$ ipython --no-banner

In [1]: import numpy as np

In [2]: np.set_printoptions(precision=2, suppress=True, linewidth=120)

In [3]: def tidy(a):
   ...:     return np.round(a, 2) + 0
   ...: 

In [4]: K = np.loadtxt("arr.csv", delimiter=",")

In [5]: K
Out[5]: 
array([[ 1.,  0.,  0.,  1., -1., -1.,  1.,  1.,  1.,  1.,  1.,  1.,  1.,  0.],
       [ 3.,  2.,  2.,  3.,  1.,  1.,  3.,  3.,  3.,  3.,  3.,  3.,  3.,  2.],
       [ 1.,  0.,  0.,  1., -1., -1.,  1.,  1.,  1.,  1.,  1.,  1.,  1.,  0.],
       [ 3.,  2.,  2.,  3.,  1.,  1.,  3.,  3.,  3.,  3.,  3.,  3.,  3.,  2.],
       [ 0., -1., -1.,  0., -2., -2.,  0.,  0.,  0.,  0.,  0.,  0.,  0., -1.],
       [ 4.,  3.,  3.,  4.,  2.,  2.,  4.,  4.,  4.,  4.,  4.,  4.,  4.,  3.],
       [ 4.,  3.,  3.,  4.,  2.,  2.,  4.,  4.,  4.,  4.,  4.,  4.,  4.,  3.]])

In [6]: # rows 0 and 2 are equal

In [7]: W1 = np.array([[2, 1, 0, 1, 2, 1],
   ...:     [2, 0, 3, 3, 3, 3],
   ...:     [1, 2, 3, 3, 3, 3],
   ...:     [0, 2, 1, 3, 0, 1],
   ...:     [3, 3, 3, 2, 0, 3],
   ...:     [3, 2, 2, 3, 3, 0],
   ...:     [2, 3, 1, 0, 3, 2],
   ...:     [1, 3, 1, 1, 3, 3],
   ...:     [3, 1, 2, 1, 2, 3],
   ...:     [1, 1, 3, 2, 3, 1],
   ...:     [1, 2, 0, 1, 1, 2],
   ...:     [0, 0, 3, 1, 1, 3],
   ...:     [2, 2, 1, 0, 1, 2],
   ...:     [2, 3, 3, 2, 1, 0]])

In [8]: beta = np.array([4, -3, 3, -1, 1, -3])

In [9]: H = np.maximum(K @ W1 + beta, 0)

In [10]: print(tidy((H > 0).mean(axis=0)))
[0.86 0.86 0.86 0.86 0.86 0.86]

In [11]: (H > 0).astype(int)
Out[11]: 
array([[1, 1, 1, 1, 1, 1],
       [1, 1, 1, 1, 1, 1],
       [1, 1, 1, 1, 1, 1],
       [1, 1, 1, 1, 1, 1],
       [0, 0, 0, 0, 0, 0],
       [1, 1, 1, 1, 1, 1],
       [1, 1, 1, 1, 1, 1]])

In [12]: basis = np.array([[1, 0, 0], [3, 2, 1], [1, 1, 2], [2, 1, 0], [3, 0, 1], [0, 0, 1]])

In [13]: print(W1 @ basis)
[[13  3  4]
 [20  6 12]
 [25 10 14]
 [13  8  5]
 [19 11 12]
 [26  9  9]
 [21  7 10]
 [22  8 11]
 [16  5 10]
 [20  7 11]
 [12  5  5]
 [ 8  4 10]
 [12  5  7]
 [21 11 10]]

In [14]: (H @ basis).round(6).argmax(axis=1)
Out[14]: array([0, 0, 0, 0, 0, 0, 0])

In [15]: H @ basis
Out[15]: 
array([[ 91.,  28.,  53.],
       [587., 226., 313.],
       [ 91.,  28.,  53.],
       [587., 226., 313.],
       [  0.,   0.,   0.],
       [835., 325., 443.],
       [835., 325., 443.]])

In [16]: left, sig, Vt = np.linalg.svd(K)

In [17]: tidy(sig)
Out[17]: array([23.68,  4.5 ,  0.  ,  0.  ,  0.  ,  0.  ,  0.  ])

In [18]: M2 = left[:, :2] @ np.diag(sig[:2]) @ Vt[:2]

In [19]: tidy(np.abs(K - M2).max())
Out[19]: np.float64(0.0)

In [20]: tidy(M2)
Out[20]: 
array([[ 1.,  0.,  0.,  1., -1., -1.,  1.,  1.,  1.,  1.,  1.,  1.,  1.,  0.],
       [ 3.,  2.,  2.,  3.,  1.,  1.,  3.,  3.,  3.,  3.,  3.,  3.,  3.,  2.],
       [ 1.,  0.,  0.,  1., -1., -1.,  1.,  1.,  1.,  1.,  1.,  1.,  1.,  0.],
       [ 3.,  2.,  2.,  3.,  1.,  1.,  3.,  3.,  3.,  3.,  3.,  3.,  3.,  2.],
       [ 0., -1., -1.,  0., -2., -2.,  0.,  0.,  0.,  0.,  0.,  0.,  0., -1.],
       [ 4.,  3.,  3.,  4.,  2.,  2.,  4.,  4.,  4.,  4.,  4.,  4.,  4.,  3.],
       [ 4.,  3.,  3.,  4.,  2.,  2.,  4.,  4.,  4.,  4.,  4.,  4.,  4.,  3.]])

In [21]: np.linalg.lstsq(K[:-1].T, K[-1])[2]
Out[21]: np.int32(2)

In [22]: print(np.allclose(K[:-1].T @ np.linalg.lstsq(K[:-1].T, K[-1])[0], K[-1]))
True

In [23]: np.unique(K.round(6), axis=0).shape
Out[23]: (4, 14)

In [24]: m1 = np.load("run6.npy")

In [25]: m1
Out[25]: 
array([[ 7,  7,  7, -7,  9, -3,  5, -7,  3, -1,  4],
       [ 0, -6,  1,  5, -8, -2, -8,  2, -9,  1,  1],
       [-7, -5,  0,  4,  6,  3, -7,  7, -1,  6, -3],
       [ 8, -3,  3, -6,  6,  1,  4, -3, -5, -2, -6],
       [-6, -3, -1,  8,  2, -2,  6, -1,  1,  5, -5],
       [ 7,  6, -3, -7, -7, -8, -1, -7, -4,  2,  4],
       [ 6,  8, -5, -1,  9, -6,  0, -1,  7,  5,  3],
       [ 1,  1,  3, -9, -1, -3,  6,  1,  3, -1,  2],
       [ 2, -2, -6,  0, -2,  1,  2,  2,  5,  9,  0],
       [-4,  6,  1,  0,  3,  4,  4,  4, -9,  9,  6],
       [ 2,  9, -5, -2, -4, -4, -3, -4,  3, -3, -1]])

In [26]: f = np.array([-4, 3, 4, -5, 0, -2, 3, -1, 2, 2, -5])

In [27]: M2 = m1 + np.outer(f, np.eye(11)[10])

In [28]: np.linalg.matrix_rank(M2 - m1)
Out[28]: np.int64(1)

In [29]: M2
Out[29]: 
array([[  7.,   7.,   7.,  -7.,   9.,  -3.,   5.,  -7.,   3.,  -1.,   0.],
       [  0.,  -6.,   1.,   5.,  -8.,  -2.,  -8.,   2.,  -9.,   1.,   4.],
       [ -7.,  -5.,   0.,   4.,   6.,   3.,  -7.,   7.,  -1.,   6.,   1.],
       [  8.,  -3.,   3.,  -6.,   6.,   1.,   4.,  -3.,  -5.,  -2., -11.],
       [ -6.,  -3.,  -1.,   8.,   2.,  -2.,   6.,  -1.,   1.,   5.,  -5.],
       [  7.,   6.,  -3.,  -7.,  -7.,  -8.,  -1.,  -7.,  -4.,   2.,   2.],
       [  6.,   8.,  -5.,  -1.,   9.,  -6.,   0.,  -1.,   7.,   5.,   6.],
       [  1.,   1.,   3.,  -9.,  -1.,  -3.,   6.,   1.,   3.,  -1.,   1.],
       [  2.,  -2.,  -6.,   0.,  -2.,   1.,   2.,   2.,   5.,   9.,   2.],
       [ -4.,   6.,   1.,   0.,   3.,   4.,   4.,   4.,  -9.,   9.,   8.],
       [  2.,   9.,  -5.,  -2.,  -4.,  -4.,  -3.,  -4.,   3.,  -3.,  -6.]])
